% ipython --no-banner

In [1]: import numpy as np

In [2]: np.set_printoptions(suppress=True, linewidth=120)

In [3]: def rd(a):
   ...:     return np.round(a, 3) + 0
   ...: 

In [4]: W0 = np.loadtxt("mat.csv", delimiter=",")

In [5]: print(W0)
[[ -1.577   9.573 -17.489]
 [ -6.317  -5.733  18.089]
 [-14.669   0.78  -13.572]
 [-15.031  -2.926 -12.865]
 [-16.001  10.676  -5.477]
 [ -8.339 -15.085 -10.144]
 [-14.665   0.825 -13.574]
 [ 16.502   5.26  -10.002]
 [  7.491   6.601  17.329]
 [  7.956 -10.246 -15.222]
 [ -7.071  -3.803  18.318]
 [  6.394   9.014 -16.669]
 [ 17.529   3.202   9.082]
 [ 15.584 -11.781  -4.284]
 [-19.978   0.119  -0.937]]

In [6]: Xc = (W0 - W0.mean(axis=0)) / W0.std(axis=0)

In [7]: print(np.argwhere(np.abs(Xc) > 2))
[]

In [8]: coef = np.linalg.lstsq(np.delete(Xc, 1, axis=1), Xc[:, 1])[0]

In [9]: print(rd(1 - np.var(Xc[:, 1] - np.delete(Xc, 1, axis=1) @ coef)))
0.004

In [10]: gram = np.cov(W0, rowvar=False)

In [11]: print(rd(np.polyfit(W0[:, 2], W0[:, 0], 1)))
[ 0.112 -1.716]

In [12]: print(rd(np.corrcoef(W0.T)))
[[ 1.    -0.001  0.113]
 [-0.001  1.    -0.066]
 [ 0.113 -0.066  1.   ]]

In [13]: x0 = np.array([-7, -2, -6])

In [14]: rhs = W0 @ x0

In [15]: print(rd(np.linalg.pinv(W0) @ W0))
[[1. 0. 0.]
 [0. 1. 0.]
 [0. 0. 1.]]

In [16]: print(rd(np.linalg.lstsq(W0, rhs)[0]))
[-7. -2. -6.]

In [17]: print(rd(np.linalg.solve(W0.T @ W0, W0.T @ rhs)))
[-7. -2. -6.]

In [18]: rng = np.random.default_rng(2)

In [19]: rhs = rhs + 0.02 * rng.normal(size=15)

In [20]: print(rd(rhs))
[  96.831  -52.859  182.547  188.21   123.553  149.43   182.442  -66.007 -169.607   56.121  -52.785   37.222 -183.606
  -59.838  145.239]

In [21]: coef, *_ = np.linalg.lstsq(W0, rhs)

In [22]: print(rd(W0.T @ (rhs - W0 @ coef)))
[0. 0. 0.]

In [23]: print(rd(np.linalg.norm(rhs - W0 @ coef)))
0.071

In [24]: print([round(float(np.linalg.norm(np.linalg.solve(W0.T @ W0 + lam * np.eye(3), W0.T @ rhs))), 2) for lam in (0, 1, 10, 100)])
[9.43, 9.43, 9.4, 9.09]

In [25]: Uu, sig, VT = np.linalg.svd(W0, full_matrices=False)

In [26]: print(rd(sig))
[54.411 46.335 29.875]

In [27]: print((sig > 1e-8).sum())
3

In [28]: print(Uu.shape, sig.shape, VT.shape)
(15, 3) (3,) (3, 3)

In [29]: print(rd(Uu.T @ W0 @ VT.T))
[[54.411  0.     0.   ]
 [ 0.    46.335  0.   ]
 [ 0.     0.    29.875]]

In [30]: m1 = np.loadtxt("arr.csv", delimiter=",")

In [31]: print(m1)
[[ 0.448  1.588 -2.132]
 [-0.518 -1.065  1.599]
 [ 0.903  1.944 -2.734]
 [-1.001 -2.677  3.94 ]
 [-1.082 -2.309  3.4  ]
 [-0.093 -0.003 -0.093]
 [-0.497 -0.597  0.983]
 [ 0.39   0.521 -0.637]
 [-0.789 -1.089  1.744]
 [ 1.349  2.8   -4.379]
 [ 0.063  0.323 -0.59 ]
 [ 1.014  1.588 -2.282]
 [ 0.884  2.04  -2.84 ]
 [ 0.611  1.434 -2.329]
 [-1.684 -3.207  4.726]
 [ 1.483  2.638 -3.666]
 [ 0.955  1.778 -2.494]
 [ 0.164  0.407 -0.505]
 [-0.608 -0.904  1.3  ]
 [ 0.157  0.03  -0.248]
 [-0.275 -0.734  0.956]
 [ 0.408  0.918 -1.494]
 [ 1.521  2.645 -4.305]
 [-1.083 -2.249  3.169]
 [ 0.103  0.141 -0.326]
 [ 0.705  1.57  -2.171]]

In [32]: x0 = np.array([0, 3, 5])

In [33]: rhs = m1 @ x0

In [34]: print(rd(np.linalg.pinv(m1) @ m1))
[[1. 0. 0.]
 [0. 1. 0.]
 [0. 0. 1.]]

In [35]: print(rd(np.linalg.lstsq(m1, rhs)[0]))
[0. 3. 5.]

In [36]: try:
    ...:     np.linalg.solve(m1, rhs)
    ...: except np.linalg.LinAlgError as e:
    ...:     print(e)
    ...: 
Last 2 dimensions of the array must be square

In [37]: rhs = rhs + 0.02 * rng.normal(size=26)

In [38]: print(rd(rhs))
[ -5.898   4.811  -7.85   11.672  10.055  -0.457   3.128  -1.615   5.461 -13.515  -1.965  -6.605  -8.113  -7.378
  13.979 -10.399  -7.133  -1.282   3.802  -1.146   2.584  -4.719 -13.573   9.075  -1.215  -6.14 ]

In [39]: coef, *_ = np.linalg.lstsq(m1, rhs)

In [40]: print(rd(m1.T @ (rhs - m1 @ coef)))
[0. 0. 0.]

In [41]: print([round(float(np.linalg.norm(np.linalg.solve(m1.T @ m1 + lam * np.eye(3), m1.T @ rhs))), 2) for lam in (0, 1, 10, 100)])
[5.86, 2.53, 2.28, 1.71]

In [42]: print(coef.round())
[0. 3. 5.]

In [43]: print(rd(np.linalg.norm(m1, 2) / np.linalg.norm(m1)))
0.999

In [44]: print(round(np.log10(np.linalg.cond(m1))))
2

In [45]: print(np.argsort(-np.linalg.norm(m1, axis=0).round(6), kind="stable")[:3])
[2 1 0]

In [46]: print(rd(np.abs(np.linalg.svd(m1)[2][-1])))
[0.024 0.824 0.566]

In [47]: feats = np.array([[3, 0, 0], [0, 1, 0], [0, 0, 3]])

In [48]: # equal to its transpose

In [49]: print(np.linalg.matrix_power(feats - np.diag(np.diag(feats)), 3))
[[0 0 0]
 [0 0 0]
 [0 0 0]]

In [50]: labels = rng.permutation(3)

In [51]: print(labels)
[2 0 1]

In [52]: A2 = feats[labels][:, labels]

In [53]: print(np.trace(A2))
7

In [54]: print(A2)
[[3 0 0]
 [0 3 0]
 [0 0 1]]

In [55]: M = np.load("case14.npy")

In [56]: print(M)
[[ 0.4  0.  -0.2  0.1]
 [-0.7 -1.1 -0.7 -0.2]
 [ 1.5  0.8  0.  -1.4]]

In [57]: t3 = np.stack([M, 3 * M, M[::-1]])

In [58]: print(np.linalg.matrix_rank(t3))
[3 3 3]

In [59]: print(rd(np.linalg.norm(t3, axis=(1, 2))))
[2.7 8.1 2.7]

In [60]: print(t3.shape)
(3, 3, 4)

In [61]: print((t3 @ M.T).shape)
(3, 3, 3)

In [62]: A2 = np.array([[2, 0], [-2, -2]])

In [63]: cent = np.kron(A2, M)

In [64]: print(np.linalg.matrix_rank(cent))
6

In [65]: print(rd(np.linalg.norm(cent, 2)), rd(np.linalg.norm(A2, 2) * np.linalg.norm(M, 2)))
7.719 7.719

In [66]: print(rd(M.mean(axis=0)))
[ 0.4 -0.1 -0.3 -0.5]

In [67]: print(M.shape)
(3, 4)

In [68]: print(rd(np.linalg.svd(M, compute_uv=False)))
[2.385 1.198 0.406]

In [69]: print(rd(np.diff(M, axis=0)))
[[-1.1 -1.1 -0.5 -0.3]
 [ 2.2  1.9  0.7 -1.2]]

In [70]: M[:, 4]
---------------------------------------------------------------------------
IndexError                                Traceback (most recent call last)
Cell In[70], line 1
----> 1 M[:, 4]

IndexError: index 4 is out of bounds for axis 1 with size 4

In [71]: np.zeros(3, 4)
---------------------------------------------------------------------------
TypeError                                 Traceback (most recent call last)
Cell In[71], line 1
----> 1 np.zeros(3, 4)

TypeError: Cannot interpret '4' as a data type

In [72]: print(rd(M.sum(axis=1)))
[ 0.3 -2.7  0.9]

In [73]: print(np.abs(M).max())
1.5

In [74]: print(rd(np.linalg.norm(M)))
2.7

In [75]: f = np.array([-8, 0])

In [76]: print(rd(np.cross(M[2, :3], M[0, :3])))
[-0.16  0.3  -0.32]

In [77]: print(np.array([np.convolve(row, f, "same") for row in M]))
[[ -3.2   0.    1.6  -0.8]
 [  5.6   8.8   5.6   1.6]
 [-12.   -6.4   0.   11.2]]

In [78]: A2 = np.array([[4, -4, -2], [1, -4, -4], [4, 4, -4], [0, 0, -4]])

In [79]: print(np.linalg.matrix_rank(M @ A2))
3

In [80]: print(np.vstack([M, A2.T]).shape)
(6, 4)

In [81]: print(rd(np.einsum("ik,kj->ji", M, A2)))
[[ 0.8 -6.7  6.8]
 [-2.4  4.4 -9.2]
 [-0.4  9.4 -0.6]]

In [82]: print(rd(A2.T @ M.T))
[[ 0.8 -6.7  6.8]
 [-2.4  4.4 -9.2]
 [-0.4  9.4 -0.6]]

In [83]: mat = np.load("out17.npy")

In [84]: print(mat)
[[ 1  0]
 [-1  1]]

In [85]: # triangular, det is the product of the diagonal

In [86]: Q, vecs = np.linalg.qr(mat[:, :1])[0], np.linalg.qr(mat[:, 1:])[0]

In [87]: sig = np.linalg.svd(Q.T @ vecs, compute_uv=False)

In [88]: print(rd(np.degrees(np.arccos(sig.clip(0, 1)))))
[45.]

In [89]: print(rd(sig))
[0.707]

In [90]: X = np.loadtxt("data.csv", delimiter=",")

In [91]: print(X)
[[-1.  1. -1.  1.]
 [ 1.  1. -2.  0.]
 [ 2.  1.  2.  0.]
 [ 0. -2.  1.  2.]]

In [92]: x0 = np.array([0, 1, 1, 0])

In [93]: print(X @ np.ones(4))
[0. 0. 5. 1.]

In [94]: print(X @ np.eye(4)[1])
[ 1.  1.  1. -2.]

In [95]: A2 = X / np.linalg.norm(X, axis=1, keepdims=True)

In [96]: gram = A2 @ A2.T

In [97]: print((np.abs(gram) > 0.9).astype(int))
[[1 0 0 0]
 [0 1 0 0]
 [0 0 1 0]
 [0 0 0 1]]

In [98]: print(np.argwhere(np.triu(np.abs(gram) > 0.95, 1)))
[]

In [99]: print(rd(np.degrees(np.arccos(np.clip(gram[1, 0], -1, 1)))))
65.905

In [100]: print(rd(gram))
[[ 1.     0.408 -0.5   -0.167]
 [ 0.408  1.    -0.136 -0.544]
 [-0.5   -0.136  1.     0.   ]
 [-0.167 -0.544  0.     1.   ]]

In [101]: print(rd(gram[1]))
[ 0.408  1.    -0.136 -0.544]

In [102]: print(rd(np.linalg.norm(A2, axis=1)))
[1. 1. 1. 1.]

In [103]: Q, _ = np.linalg.qr(np.array([[-0.1, 1.3, -0.5, -1.4],
     ...:     [-0.5, -1.6, 0.5, 0.4],
     ...:     [1.0, -1.1, -1.8, 0.4],
     ...:     [1.2, -3.7, 0.2, -1.8]]))

In [104]: J = Q[:, :3]

In [105]: print(rd(J))
[[-0.061  0.348 -0.162]
 [-0.304 -0.777 -0.52 ]
 [ 0.609  0.219 -0.743]
 [ 0.73  -0.477  0.389]]

In [106]: x0 = np.array([0, 1, 3])

In [107]: rhs = J @ x0

In [108]: print(rd(rhs))
[-0.137 -2.337 -2.011  0.69 ]

In [109]: try:
     ...:     np.linalg.solve(J, rhs)
     ...: except np.linalg.LinAlgError as e:
     ...:     print(e)
     ...: 
Last 2 dimensions of the array must be square

In [110]: rhs = rhs + 0.1 * rng.normal(size=4)

In [111]: print(rd(rhs))
[-0.193 -2.24  -2.034  0.823]

In [112]: coef, *_ = np.linalg.lstsq(J, rhs)

In [113]: print(rd(coef))
[0.056 0.837 3.028]

In [114]: print(coef.round())
[0. 1. 3.]

In [115]: print(rd(J.T @ (rhs - J @ coef)))
[0. 0. 0.]

In [116]: print([round(float(np.linalg.norm(np.linalg.solve(J.T @ J + lam * np.eye(3), J.T @ rhs))), 2) for lam in (0, 1, 10, 100)])
[3.14, 1.57, 0.29, 0.03]

In [117]: print(np.linalg.norm(J, axis=1).argmax())
2

In [118]: print(rd(np.linalg.norm(J, "nuc")))
3.0

In [119]: print(rd(np.linalg.norm(J, 2)))
1.0

In [120]: print(rd(np.linalg.norm(J, axis=1)))
[0.388 0.983 0.985 0.955]

In [121]: print(rd(J[0] @ J[1]))
-0.168

In [122]: print(rd(np.linalg.norm(J, 1)), rd(np.linalg.norm(J, np.inf)))
1.82 1.601

In [123]: print(rd(J.mean(axis=0)))
[ 0.243 -0.172 -0.259]

In [124]: print(np.count_nonzero(J))
12

In [125]: arr = np.load("test0.npy")

In [126]: print(arr)
[[ 5  1  0  2]
 [ 2 -5  0  5]
 [ 0  0 -1  0]
 [ 0  3  0 -1]]

In [127]: A2 = arr / np.linalg.norm(arr, axis=1, keepdims=True)

In [128]: gram = A2 @ A2.T

In [129]: print(rd(gram))
[[ 1.     0.373  0.     0.058]
 [ 0.373  1.     0.    -0.861]
 [ 0.     0.     1.     0.   ]
 [ 0.058 -0.861  0.     1.   ]]

In [130]: print(np.argwhere(np.triu(np.abs(gram) > 0.95, 1)))
[]

In [131]: print(rd(np.linalg.norm(A2, axis=1)))
[1. 1. 1. 1.]

In [132]: print((np.abs(gram) > 0.9).astype(int))
[[1 0 0 0]
 [0 1 0 0]
 [0 0 1 0]
 [0 0 0 1]]

In [133]: print(gram[2])
[0. 0. 1. 0.]

In [134]: hat = np.triu(np.array([[4, 5, 1, 7], [3, 6, 9, 1], [8, 1, 5, 1], [4, 6, 3, 4]]), 1) + np.eye(4)

In [135]: A2 = hat @ arr @ np.linalg.inv(hat)

In [136]: print(hat @ arr - arr @ hat)
[[ 10. -29. -15. -18.]
 [  0.  -7.  34. -10.]
 [  0.   3.   0.   0.]
 [  0.   0. -27.  -3.]]

In [137]: labels = rng.permutation(4)

In [138]: print(labels)
[0 2 1 3]

In [139]: A2 = arr[labels][:, labels]

In [140]: print(rd(np.linalg.det(A2)), rd(np.linalg.det(arr[labels])))
36.0 -36.0

In [141]: print(np.diag(A2))
[ 5 -1 -5 -1]

In [142]: print(A2)
[[ 5  0  1  2]
 [ 0 -1  0  0]
 [ 2  0 -5  5]
 [ 0  0  3 -1]]

In [143]: print(np.trace(A2))
-2
